% python3 -q
>>> import numpy as np
>>> import numpy.linalg as la
>>> np.set_printoptions(precision=3, suppress=True, linewidth=100, sign=" ")
>>> rng = np.random.default_rng(67792)
>>> ang = np.sort(rng.uniform(-2, 2, 25))
>>> W0 = np.c_[ang, ang ** 2, ang ** 3] @ np.array([[2, -1, 2], [-1, -2, -2], [-1, 1, 0]])
>>> W0
array([[ -0.736, -11.525, -10.657],
       [ -1.142,  -9.983,  -9.772],
       [ -1.714,  -7.348,  -8.147],
       [ -2.017,  -2.109,  -4.108],
       [ -1.625,  -0.766,  -2.583],
       [ -1.622,  -0.759,  -2.574],
       [ -1.371,  -0.368,  -1.976],
       [ -1.183,  -0.173,  -1.605],
       [ -0.892,   0.018,  -1.114],
       [ -0.411,   0.111,  -0.454],
       [  0.036,  -0.019,   0.036],
       [  0.407,  -0.339,   0.364],
       [  0.539,  -0.561,   0.458],
       [  0.611,  -0.788,   0.497],
       [  0.614,  -0.8  ,   0.498],
       [  0.63 ,  -1.04 ,   0.49 ],
       [  0.383,  -1.657,   0.27 ],
       [  0.304,  -1.748,   0.211],
       [ -0.473,  -2.246,  -0.302],
       [ -1.049,  -2.43 ,  -0.644],
       [ -1.586,  -2.535,  -0.947],
       [ -1.711,  -2.553,  -1.015],
       [ -2.526,  -2.621,  -1.449],
       [ -2.652,  -2.626,  -1.514],
       [ -3.541,  -2.621,  -1.962]])
>>> out = np.c_[W0[:, :1] @ np.array([[6]]), np.array([3, -2, 2, -3, 2, -1, 2, -3, -1, 3, 3, 0, -3, -1, 2, 2, -1, 1, -3, 1, -3, 1, 0, 2, 0])]
>>> out
array([[ -4.417,   3.   ],
       [ -6.853,  -2.   ],
       [-10.283,   2.   ],
       [-12.103,  -3.   ],
       [ -9.752,   2.   ],
       [ -9.731,  -1.   ],
       [ -8.224,   2.   ],
       [ -7.099,  -3.   ],
       [ -5.353,  -1.   ],
       [ -2.467,   3.   ],
       [  0.216,   3.   ],
       [  2.443,   0.   ],
       [  3.233,  -3.   ],
       [  3.669,  -1.   ],
       [  3.683,   2.   ],
       [  3.778,   2.   ],
       [  2.299,  -1.   ],
       [  1.823,   1.   ],
       [ -2.84 ,  -3.   ],
       [ -6.295,   1.   ],
       [ -9.515,  -3.   ],
       [-10.264,   1.   ],
       [-15.156,   0.   ],
       [-15.91 ,   2.   ],
       [-21.245,   0.   ]])
>>> la.matrix_rank(out)
np.int64(2)
>>> np.round(la.norm(out - W0 @ la.lstsq(W0, out)[0], axis=0), 3) + 0
array([  0.   ,  10.257])
>>> D = la.norm(W0[:, None] - W0[None], axis=-1)
>>> np.flatnonzero(D[12] < D.mean() / 2)
array([  8,   9,  10,  11,  12,  13,  14,  15,  16,  17,  18])
>>> D[12].round(6).argsort(kind="stable")[:4]
array([ 12,  13,  14,  11])
>>> D[:5, :5]
array([[  0.   ,   1.824,   4.971,  11.541,  13.481],
       [  1.824,   0.   ,   3.148,   9.739,  11.698],
       [  4.971,   3.148,   0.   ,   6.622,   8.618],
       [ 11.541,   9.739,   6.622,   0.   ,   2.069],
       [ 13.481,  11.698,   8.618,   2.069,   0.   ]])
>>> proj = W0 @ la.solve(W0.T @ W0, W0.T)
>>> np.allclose(proj @ proj, proj)
True
>>> np.round(la.eigvalsh(proj), 3) + 0
array([ 0.,  0.,  0.,  0.,  0.,  0.,  0.,  0.,  0.,  0.,  0.,  0.,  0.,  0.,  0.,  0.,  0.,  0.,
        0.,  0.,  0.,  0.,  1.,  1.,  1.])
>>> np.round(np.trace(proj), 3)
np.float64(3.0)
>>> mat = np.loadtxt("case19.csv", delimiter=",")
>>> mat
array([[-12.,   0.,   0., -10.,  -1., -11.],
       [-14.,  -2.,  -2., -12.,  -3., -13.],
       [ -8.,   4.,   4.,  -6.,   3.,  -7.],
       [-12.,   0.,   0., -10.,  -1., -11.],
       [-14.,  -2.,  -2., -12.,  -3., -13.],
       [-16.,  -4.,  -4., -14.,  -5., -15.]])
>>> rk = la.matrix_rank(mat)
>>> rk
np.int64(2)
>>> ns = la.svd(mat)[2][rk:].T
>>> [int(la.matrix_rank(mat[:, :j + 1])) for j in range(6)]
[1, 2, 2, 2, 2, 2]
>>> [int(la.matrix_rank(mat[:i])) for i in range(1, len(mat) + 1)]
[1, 2, 2, 2, 2, 2]
>>> np.allclose(mat @ ns, 0)
True
>>> X = np.loadtxt("data.csv", delimiter=",")
>>> X
array([[-0.288,  0.253, -0.966, -0.471,  1.219,  0.369, -0.715],
       [ 0.039, -0.946, -0.778, -0.688, -0.33 ,  0.332, -0.001],
       [-1.258, -0.7  , -0.123, -0.62 , -0.183,  1.048,  0.217],
       [-0.807, -0.032,  0.253,  0.315, -0.617, -0.183, -0.608],
       [-1.393, -1.481,  0.744,  0.209, -0.127,  0.773,  0.399],
       [-0.255, -0.296, -0.545, -0.406, -0.14 , -0.025,  0.618]])
>>> f = np.array([0, -7])
>>> np.correlate(X[1], X[4], "full")
array([ 0.016, -0.347, -1.047, -0.748, -0.733, -0.959,  0.922,  1.846,  1.927,  1.694, -0.033,
       -0.461,  0.001])
>>> np.cross(X[1, :3], X[4, :3])
array([-1.856,  1.055, -1.376])
>>> np.polyval(f, X[1])
array([-7., -7., -7., -7., -7., -7., -7.])
>>> U, sigma, Vt = la.svd(X, full_matrices=False)
>>> np.round(U.T @ U, 3) + 0
array([[ 1.,  0.,  0.,  0.,  0.,  0.],
       [ 0.,  1.,  0.,  0.,  0.,  0.],
       [ 0.,  0.,  1.,  0.,  0.,  0.],
       [ 0.,  0.,  0.,  1.,  0.,  0.],
       [ 0.,  0.,  0.,  0.,  1.,  0.],
       [ 0.,  0.,  0.,  0.,  0.,  1.]])
>>> U.shape, sigma.shape, Vt.shape
((6, 6), (6,), (6, 7))
>>> np.round(np.sqrt((sigma ** 2).sum()), 3), round(la.norm(X), 3)
(np.float64(4.171), np.float64(4.171))
>>> np.abs(Vt[0])
array([ 0.635,  0.6  ,  0.097,  0.124,  0.152,  0.407,  0.153])
>>> np.cumsum(sigma ** 2) / np.sum(sigma ** 2)
array([ 0.517,  0.771,  0.895,  0.956,  0.985,  1.   ])
>>> def softmax(z):
...     e = np.exp(z - z.max(axis=-1, keepdims=True))
...     return e / e.sum(axis=-1, keepdims=True)
... 
>>> softmax(X[1] + -1)
array([ 0.189,  0.071,  0.083,  0.091,  0.131,  0.253,  0.182])
>>> np.round(softmax(10 * X[1]), 3) + 0
array([ 0.049,  0.   ,  0.   ,  0.   ,  0.001,  0.917,  0.033])
>>> scores = X @ X.T / np.sqrt(7)
>>> softmax(scores)[1] @ X
array([-0.615, -0.624, -0.298, -0.361, -0.058,  0.438,  0.047])
>>> softmax(scores).round(6).argmax(axis=1)
array([ 0,  1,  2,  3,  4,  5])
>>> x = np.array([-1, -2, -3, 2, 3, 0, 0])
>>> np.sign((X @ x).round(6))
array([ 1.,  1.,  1., -1.,  1.,  1.])
>>> np.einsum("ij,j->i", X, x)
array([ 5.395,  1.821,  1.238, -1.109,  2.16 ,  1.25 ])
>>> la.norm(X @ x) <= la.norm(X, 2) * la.norm(x) + 1e-9
np.True_
>>> X @ np.eye(7)[2]
array([-0.966, -0.778, -0.123,  0.253,  0.744, -0.545])
>>> (X @ x).argmax()
np.int64(0)
>>> (X * x).sum(axis=1)
array([ 5.395,  1.821,  1.238, -1.109,  2.16 ,  1.25 ])
>>> M = np.array([[-0.2, 1.0, -0.4, 1.9, 1.1, 0.3, 1.1],
...     [-0.6, -1.5, -1.9, 0.1, -1.6, -0.3, -1.4],
...     [0.2, -1.2, -0.8, -2.8, 0.3, 1.1, 0.6],
...     [1.0, 0.2, 1.4, -1.7, 0.2, 0.4, 1.0],
...     [-1.1, -2.4, -1.1, -0.7, -0.5, 1.6, -1.0],
...     [-1.1, -0.1, 0.5, -0.2, -1.1, -0.1, -0.3],
...     [-0.1, -0.5, -0.6, -0.9, 0.6, 0.1, -0.6],
...     [-1.4, -0.8, 2.1, 0.9, -1.5, 0.7, -0.6]])
>>> M[7] = M[5] + 0.3 * rng.normal(size=7)
>>> M
array([[-0.2  ,  1.   , -0.4  ,  1.9  ,  1.1  ,  0.3  ,  1.1  ],
       [-0.6  , -1.5  , -1.9  ,  0.1  , -1.6  , -0.3  , -1.4  ],
       [ 0.2  , -1.2  , -0.8  , -2.8  ,  0.3  ,  1.1  ,  0.6  ],
       [ 1.   ,  0.2  ,  1.4  , -1.7  ,  0.2  ,  0.4  ,  1.   ],
       [-1.1  , -2.4  , -1.1  , -0.7  , -0.5  ,  1.6  , -1.   ],
       [-1.1  , -0.1  ,  0.5  , -0.2  , -1.1  , -0.1  , -0.3  ],
       [-0.1  , -0.5  , -0.6  , -0.9  ,  0.6  ,  0.1  , -0.6  ],
       [-1.519, -0.306,  0.525, -0.688, -0.816,  0.064,  0.003]])
>>> out = M + rng.integers(-2, 3, (8, 6)) @ rng.integers(-2, 3, (6, 7))
>>> out
array([[ 1.8  , -5.   , -3.4  , -5.1  ,  4.1  ,  3.3  ,  3.1  ],
       [ 6.4  , -1.5  , -4.9  ,  0.1  ,  5.4  , -6.3  ,  2.6  ],
       [-0.8  , -8.2  , -9.8  , -3.8  ,  0.3  ,  4.1  , -4.4  ],
       [ 2.   ,  9.2  , 12.4  ,  3.3  ,  1.2  , -0.6  ,  9.   ],
       [-7.1  , -3.4  , -2.1  , -1.7  , -7.5  , -5.4  , -6.   ],
       [-9.1  , -4.1  , -4.5  ,  1.8  , -7.1  ,  9.9  , -4.3  ],
       [-3.1  ,  5.5  ,  5.4  ,  4.1  , -3.4  ,  2.1  , -2.6  ],
       [ 7.481,  0.694,  7.525, -4.688,  8.184, -3.936,  9.003]])
>>> out - M
array([[ 2., -6., -3., -7.,  3.,  3.,  2.],
       [ 7.,  0., -3.,  0.,  7., -6.,  4.],
       [-1., -7., -9., -1.,  0.,  3., -5.],
       [ 1.,  9., 11.,  5.,  1., -1.,  8.],
       [-6., -1., -1., -1., -7., -7., -5.],
       [-8., -4., -5.,  2., -6., 10., -4.],
       [-3.,  6.,  6.,  5., -4.,  2., -2.],
       [ 9.,  1.,  7., -4.,  9., -4.,  9.]])
>>> np.round(la.svd(out - M, compute_uv=False), 3) + 0
array([ 29.591,  22.273,  12.931,   7.845,   3.784,   1.492,   0.   ])
>>> la.matrix_rank(out - M, tol=1e-8)
np.int64(6)
>>> proj = out @ la.solve(out.T @ out, out.T)
>>> proj @ out[:, 4]
array([ 4.1  ,  5.4  ,  0.3  ,  1.2  , -7.5  , -7.1  , -3.4  ,  8.184])
>>> np.round(la.eigvalsh(proj), 3) + 0
array([ 0.,  1.,  1.,  1.,  1.,  1.,  1.,  1.])
>>> q, Rm = la.qr(M)
>>> np.allclose(Rm.T @ Rm, M.T @ M)
True
>>> q.shape, Rm.shape
((8, 7), (7, 7))
>>> np.round(abs(Rm[0, 0]), 3), np.round(la.norm(M[:, 0]), 3)
(np.float64(2.485), np.float64(2.485))
>>> A = -1 * np.eye(6) + np.ones((6, 6))
>>> A
array([[ 0.,  1.,  1.,  1.,  1.,  1.],
       [ 1.,  0.,  1.,  1.,  1.,  1.],
       [ 1.,  1.,  0.,  1.,  1.,  1.],
       [ 1.,  1.,  1.,  0.,  1.,  1.],
       [ 1.,  1.,  1.,  1.,  0.,  1.],
       [ 1.,  1.,  1.,  1.,  1.,  0.]])
>>> x = np.array([3, 2, 0, -2, 3, 3])
>>> rhs = A @ x
>>> beta, lr = np.zeros(6), 1 / la.norm(A, 2) ** 2
>>> for i in range(12):
...     beta -= lr * A.T @ (A @ beta - rhs)
...     if i % 2 == 0: print(i, round(la.norm(A @ beta - rhs), 3))
... 
0 4.451
2 4.102
4 3.781
6 3.484
8 3.211
10 2.959
>>> beta
array([ 2.081,  1.694,  0.919,  0.144,  2.081,  2.081])
